$ ipython --no-banner

In [1]: import numpy as np

In [2]: import numpy.linalg as la

In [3]: np.set_printoptions(precision=3, suppress=True, linewidth=120, sign=" ")

In [4]: F = np.abs(np.array([[-8, 7, -2, 3], [-8, 8, 0, -1], [-3, -6, -6, 2], [-4, -3, -3, 8]])) + np.eye(4)

In [5]: F = F / F.sum(axis=1, keepdims=True)

In [6]: F
Out[6]: 
array([[ 0.429,  0.333,  0.095,  0.143],
       [ 0.444,  0.5  ,  0.   ,  0.056],
       [ 0.167,  0.333,  0.389,  0.111],
       [ 0.211,  0.158,  0.158,  0.474]])

In [7]: # a transition matrix

In [8]: A2 = np.array([[1, 2, 1], [1, 2, 5]])

In [9]: Z = np.kron(A2, F)

In [10]: la.matrix_rank(Z)
Out[10]: np.int64(8)

In [11]: np.round(la.norm(Z, 2), 3), round(la.norm(A2, 2) * la.norm(F, 2), 3)
Out[11]: (np.float64(6.092), np.float64(6.092))

In [12]: def softmax(z):
    ...:     e = np.exp(z - z.max(axis=-1, keepdims=True))
    ...:     return e / e.sum(axis=-1, keepdims=True)
    ...: 

In [13]: softmax(F).sum(axis=1)
Out[13]: array([ 1.,  1.,  1.,  1.])

In [14]: softmax(10 * F[1])
Out[14]: array([ 0.36 ,  0.628,  0.004,  0.007])

In [15]: scores = F @ F.T / np.sqrt(4)

In [16]: softmax(scores + np.triu(np.full(scores.shape, -np.inf), 1))
Out[16]: 
array([[ 1.   ,  0.   ,  0.   ,  0.   ],
       [ 0.489,  0.511,  0.   ,  0.   ],
       [ 0.329,  0.331,  0.34 ,  0.   ],
       [ 0.249,  0.245,  0.246,  0.26 ]])

In [17]: softmax(scores).round(6).argmax(axis=1)
Out[17]: array([ 1,  1,  2,  3])

In [18]: x = np.array([-1, 3, -3, 2])

In [19]: y = F @ x

In [20]: beta, lr = np.zeros(4), 1 / la.norm(F, 2) ** 2

In [21]: for i in range(6):
    ...:     beta -= lr * F.T @ (F @ beta - y)
    ...:     if i % 2 == 0: print(i, round(la.norm(F @ beta - y), 3))
    ...: 
0 0.756
2 0.643
4 0.555

In [22]: beta
Out[22]: array([ 1.07 ,  0.751, -0.657,  0.64 ])

In [23]: round(la.cond(F), 3)
Out[23]: np.float64(13.068)
